In [1]: import numpy as np

In [2]: np.set_printoptions(precision=2, suppress=True, linewidth=160)

In [3]: def rnd(a):
   ...:     return np.round(a, 2) + 0
   ...: 

In [4]: m1 = np.load("test10.npy")

In [5]: m1
Out[5]: 
array([[ 0,  1,  1,  0,  0],
       [ 0,  0,  0,  0,  0],
       [ 0,  0,  0,  2,  3],
       [-1,  0,  2,  0,  0],
       [-3,  0,  0,  0,  0],
       [ 0,  0,  0, -1,  0],
       [ 0, -3,  0, -2,  0]])

In [6]: Q, vecs = np.linalg.qr(m1[:, :3])[0], np.linalg.qr(m1[:, 3:])[0]

In [7]: sig = np.linalg.svd(Q.T @ vecs, compute_uv=False)

In [8]: (sig > 0.9).sum()
Out[8]: np.int64(0)

In [9]: rnd(np.degrees(np.arccos(sig.clip(0, 1))))
Out[9]: array([30.92, 90.  ])

In [10]: W0 = np.load("sample6.npy")

In [11]: rnd(W0)
Out[11]: 
array([[ 0.74, -0.05, -0.03, -0.11, -0.07,  0.02, -0.13, -0.12,  0.2 , -0.32],
       [-0.05,  0.99, -0.01, -0.02, -0.01,  0.  , -0.02, -0.02,  0.04, -0.06],
       [-0.03, -0.01,  1.  , -0.01, -0.01,  0.  , -0.02, -0.01,  0.02, -0.04],
       [-0.11, -0.02, -0.01,  0.96, -0.03,  0.01, -0.05, -0.05,  0.08, -0.13],
       [-0.07, -0.01, -0.01, -0.03,  0.98,  0.  , -0.04, -0.03,  0.06, -0.09],
       [ 0.02,  0.  ,  0.  ,  0.01,  0.  ,  1.  ,  0.01,  0.01, -0.01,  0.02],
       [-0.13, -0.02, -0.02, -0.05, -0.04,  0.01,  0.94, -0.06,  0.1 , -0.16],
       [-0.12, -0.02, -0.01, -0.05, -0.03,  0.01, -0.06,  0.94,  0.09, -0.15],
       [ 0.2 ,  0.04,  0.02,  0.08,  0.06, -0.01,  0.1 ,  0.09,  0.84,  0.25],
       [-0.32, -0.06, -0.04, -0.13, -0.09,  0.02, -0.16, -0.15,  0.25,  0.61]])

In [12]: # rows and columns are dependent

In [13]: left, sig, Vh = np.linalg.svd(W0)

In [14]: vecs = Vh[:(sig > 1e-8).sum()]

In [15]: rng = np.random.default_rng(942094)

In [16]: x = W0[1] + -2 * W0[0] + rng.integers(2) * np.eye(10)[7]

In [17]: rnd(x)
Out[17]: array([-1.54,  1.09,  0.06,  0.19,  0.13, -0.03,  0.23,  0.22, -0.36,  0.57])

In [18]: np.allclose(vecs.T @ vecs @ x, x)
Out[18]: True

In [19]: rnd(vecs.T @ vecs)
Out[19]: 
array([[ 0.74, -0.05, -0.03, -0.11, -0.07,  0.02, -0.13, -0.12,  0.2 , -0.32],
       [-0.05,  0.99, -0.01, -0.02, -0.01,  0.  , -0.02, -0.02,  0.04, -0.06],
       [-0.03, -0.01,  1.  , -0.01, -0.01,  0.  , -0.02, -0.01,  0.02, -0.04],
       [-0.11, -0.02, -0.01,  0.96, -0.03,  0.01, -0.05, -0.05,  0.08, -0.13],
       [-0.07, -0.01, -0.01, -0.03,  0.98,  0.  , -0.04, -0.03,  0.06, -0.09],
       [ 0.02,  0.  ,  0.  ,  0.01,  0.  ,  1.  ,  0.01,  0.01, -0.01,  0.02],
       [-0.13, -0.02, -0.02, -0.05, -0.04,  0.01,  0.94, -0.06,  0.1 , -0.16],
       [-0.12, -0.02, -0.01, -0.05, -0.03,  0.01, -0.06,  0.94,  0.09, -0.15],
       [ 0.2 ,  0.04,  0.02,  0.08,  0.06, -0.01,  0.1 ,  0.09,  0.84,  0.25],
       [-0.32, -0.06, -0.04, -0.13, -0.09,  0.02, -0.16, -0.15,  0.25,  0.61]])

In [20]: rnd(np.diag(vecs.T @ vecs))
Out[20]: array([0.74, 0.99, 1.  , 0.96, 0.98, 1.  , 0.94, 0.94, 0.84, 0.61])

In [21]: left, sig, Vh = np.linalg.svd(W0)

In [22]: rnd(sig)
Out[22]: array([1., 1., 1., 1., 1., 1., 1., 1., 1., 0.])

In [23]: np.argmax(sig[:-1] / (sig[1:] + 1e-6)) + 1
Out[23]: np.int64(9)

In [24]: M2 = left[:, :9] @ np.diag(sig[:9]) @ Vh[:9]

In [25]: rnd(np.abs(W0 - M2).max())
Out[25]: np.float64(0.0)

In [26]: rnd(M2)
Out[26]: 
array([[ 0.74, -0.05, -0.03, -0.11, -0.07,  0.02, -0.13, -0.12,  0.2 , -0.32],
       [-0.05,  0.99, -0.01, -0.02, -0.01,  0.  , -0.02, -0.02,  0.04, -0.06],
       [-0.03, -0.01,  1.  , -0.01, -0.01,  0.  , -0.02, -0.01,  0.02, -0.04],
       [-0.11, -0.02, -0.01,  0.96, -0.03,  0.01, -0.05, -0.05,  0.08, -0.13],
       [-0.07, -0.01, -0.01, -0.03,  0.98,  0.  , -0.04, -0.03,  0.06, -0.09],
       [ 0.02,  0.  ,  0.  ,  0.01,  0.  ,  1.  ,  0.01,  0.01, -0.01,  0.02],
       [-0.13, -0.02, -0.02, -0.05, -0.04,  0.01,  0.94, -0.06,  0.1 , -0.16],
       [-0.12, -0.02, -0.01, -0.05, -0.03,  0.01, -0.06,  0.94,  0.09, -0.15],
       [ 0.2 ,  0.04,  0.02,  0.08,  0.06, -0.01,  0.1 ,  0.09,  0.84,  0.25],
       [-0.32, -0.06, -0.04, -0.13, -0.09,  0.02, -0.16, -0.15,  0.25,  0.61]])

In [27]: np.linalg.matrix_rank(M2)
Out[27]: np.int64(9)

In [28]: rnd(np.linalg.norm(W0 - M2, 2)), rnd(sig[9])
Out[28]: (np.float64(0.0), np.float64(0.0))

In [29]: feats = np.loadtxt("mat.csv", delimiter=",")

In [30]: feats
Out[30]: 
array([[3., 9., 2., 4., 7.],
       [0., 1., 2., 2., 3.],
       [0., 0., 7., 7., 2.],
       [0., 0., 0., 6., 5.],
       [0., 0., 0., 0., 4.]])

In [31]: # triangular: eigenvalues sit on the diagonal

In [32]: feats @ feats
Out[32]: 
array([[  9.,  36.,  38.,  68., 100.],
       [  0.,   1.,  16.,  28.,  29.],
       [  0.,   0.,  49.,  91.,  57.],
       [  0.,   0.,   0.,  36.,  50.],
       [  0.,   0.,   0.,   0.,  16.]])

In [33]: rnd(np.sort(np.linalg.eigvals(feats)))
Out[33]: array([1., 3., 4., 6., 7.])

In [34]: hat = np.triu(np.array([[1, 1, 2, 2, 2],
    ...:     [0, 2, 0, 1, 0],
    ...:     [3, 1, 0, 0, 2],
    ...:     [3, 3, 0, 2, 3],
    ...:     [1, 2, 3, 3, 0]]), 1) + np.eye(5)

In [35]: M2 = hat @ feats @ np.linalg.inv(hat)

In [36]: M2
Out[36]: 
array([[  3.,   7.,  12.,  19., -55.],
       [  0.,   1.,   2.,   7., -17.],
       [  0.,   0.,   7.,   7., -25.],
       [  0.,   0.,   0.,   6.,  -1.],
       [  0.,   0.,   0.,   0.,   4.]])

In [37]: hat @ feats - feats @ hat
Out[37]: 
array([[  0.,  -2.,  10.,  13.,   3.],
       [  0.,   0.,   0.,   5.,  -5.],
       [  0.,   0.,   0.,   0., -27.],
       [  0.,   0.,   0.,   0.,  -6.],
       [  0.,   0.,   0.,   0.,   0.]])

In [38]: rnd(np.linalg.det(M2))
Out[38]: np.float64(504.0)

In [39]: np.trace(M2), np.trace(feats)
Out[39]: (np.float64(21.0), np.float64(21.0))

In [40]: np.poly(M2)
Out[40]: array([   1.,  -21.,  165., -595.,  954., -504.])

In [41]: np.linalg.matrix_rank(M2)
Out[41]: np.int64(5)
